$ ipython --no-banner

In [1]: import numpy as np

In [2]: np.set_printoptions(precision=2, suppress=True, linewidth=100)

In [3]: Q, _ = np.linalg.qr(np.array([[0.0, 0.7, 0.4, -0.1],
   ...:     [0.3, 0.5, 0.0, 0.7],
   ...:     [1.3, -0.3, 0.1, -0.3],
   ...:     [1.3, 0.2, 1.1, 1.9]]))

In [4]: evecs, _ = np.linalg.qr(np.array([[0.4, 1.9, 0.3, 1.4, -0.2],
   ...:     [0.7, 1.3, 0.0, 0.0, -1.1],
   ...:     [1.9, 0.6, -0.6, 2.1, -1.3],
   ...:     [-0.4, 1.0, 0.8, -0.3, 0.0],
   ...:     [-0.4, -1.3, -2.1, -1.3, -0.8]]))

In [5]: sv = 20 * 0.5 ** np.arange(4)

In [6]: data = Q[:, :4] * sv @ evecs[:4]

In [7]: data
Out[7]: 
array([[ 1.95,  3.38, -2.05, -6.21,  1.07],
       [ 5.3 ,  2.44, -2.72, -1.67,  2.42],
       [ 3.51,  7.83, -4.77, 10.78,  0.24],
       [ 0.63, 10.13, -6.16,  6.26,  5.42]])

In [8]: A2 = np.array([[-5, 3], [-4, -5], [2, -4], [-3, 3], [4, 1]])

In [9]: A2.T @ data.T
Out[9]: 
array([[ -4.46, -27.03, -89.76, -53.07],
       [-20.41,  12.03,  23.07,   0.09]])

In [10]: np.einsum("ik,kj->ij", data, A2)
Out[10]: 
array([[ -4.46, -20.41],
       [-27.03,  12.03],
       [-89.76,  23.07],
       [-53.07,   0.09]])

In [11]: x0 = np.array([3, 2, -7, -4, -8])

In [12]: data @ (2 * x0)
Out[12]: array([86.38, 54.28, 29.03, -6.2 ])

In [13]: W = np.array([[-2, 0, 2, 2, -2, -1],
    ...:     [0, -2, -1, -2, -1, 2],
    ...:     [2, -1, -2, -1, 2, 2],
    ...:     [2, 0, 0, 1, -1, -1],
    ...:     [-1, 1, -2, 0, -1, 0]])

In [14]: b = np.array([5, 5, 4, 2, 1, 4])

In [15]: act = np.maximum(data @ W + b, 0)

In [16]: np.linalg.matrix_rank(act)
Out[16]: np.int64(4)

In [17]: act
Out[17]: 
array([[ 0.  ,  1.36,  6.47,  0.  ,  0.  , 10.92],
       [ 0.  ,  5.27, 12.77,  8.78,  0.  ,  0.  ],
       [ 9.77,  0.  , 12.25,  8.91,  0.  ,  0.  ],
       [ 0.  ,  0.  ,  0.  ,  0.  ,  0.  ,  5.04]])

In [18]: (act > 0).mean(axis=0)
Out[18]: array([0.25, 0.5 , 0.75, 0.5 , 0.  , 0.5 ])

In [19]: cent = np.array([[2, 1], [1, 4], [-3, 1], [0, -3], [4, 4], [1, 1]])

In [20]: W @ cent
Out[20]: 
array([[-19, -15],
       [ -1,  -5],
       [ 19,   9],
       [ -1,  -6],
       [  1,  -3]])

In [21]: (act @ cent).round(6).argmax(axis=1)
Out[21]: array([1, 1, 1, 0])

In [22]: t = np.radians(90)

In [23]: R = np.eye(6)

In [24]: R[3, 3] = R[5, 5] = np.cos(t)

In [25]: R[3, 5], R[5, 3] = -np.sin(t), np.sin(t)

In [26]: R.round(2) + 0
Out[26]: 
array([[ 1.,  0.,  0.,  0.,  0.,  0.],
       [ 0.,  1.,  0.,  0.,  0.,  0.],
       [ 0.,  0.,  1.,  0.,  0.,  0.],
       [ 0.,  0.,  0.,  0.,  0., -1.],
       [ 0.,  0.,  0.,  0.,  1.,  0.],
       [ 0.,  0.,  0.,  1.,  0.,  0.]])

In [27]: A2 = act @ R.T

In [28]: np.linalg.svd(act, compute_uv=False), np.linalg.svd(A2, compute_uv=False)
Out[28]: (array([23.84, 12.34,  7.66,  1.48]), array([23.84, 12.34,  7.66,  1.48]))

In [29]: np.allclose(act @ act.T, A2 @ A2.T)
Out[29]: True

In [30]: round(float(np.linalg.det(R)), 2), np.trace(R)
Out[30]: (1.0, np.float64(4.0))

In [31]: rng = np.random.default_rng(60)

In [32]: A2 = data + rng.integers(-2, 3, (4, 1)) @ rng.integers(-2, 3, (1, 5))

In [33]: A2
Out[33]: 
array([[ -2.05,   7.38,  -6.05, -10.21,  -2.93],
       [  3.3 ,   4.44,  -4.72,  -3.67,   0.42],
       [  1.51,   9.83,  -6.77,   8.78,  -1.76],
       [ -3.37,  14.13, -10.16,   2.26,   1.42]])

In [34]: A2 - data
Out[34]: 
array([[-4.,  4., -4., -4., -4.],
       [-2.,  2., -2., -2., -2.],
       [-2.,  2., -2., -2., -2.],
       [-4.,  4., -4., -4., -4.]])

In [35]: np.linalg.matrix_rank(A2 - data, tol=1e-8)
Out[35]: np.int64(1)

In [36]: np.round(np.linalg.svd(A2 - data, compute_uv=False), 2) + 0
Out[36]: array([14.14,  0.  ,  0.  ,  0.  ])

In [37]: mat = np.load("dump.npy")

In [38]: mat
Out[38]: 
array([[0, 0, 0, 1],
       [1, 2, 0, 2]])

In [39]: blk = np.stack([mat, 3 * mat, mat[::-1]])

In [40]: np.linalg.matrix_rank(blk)
Out[40]: array([2, 2, 2])

In [41]: (blk @ mat.T).shape
Out[41]: (3, 2, 2)

In [42]: np.linalg.norm(blk, axis=(1, 2))
Out[42]: array([3.16, 9.49, 3.16])

In [43]: np.einsum("bij,cij->bc", blk, blk)
Out[43]: 
array([[10, 30,  4],
       [30, 90, 12],
       [ 4, 12, 10]])
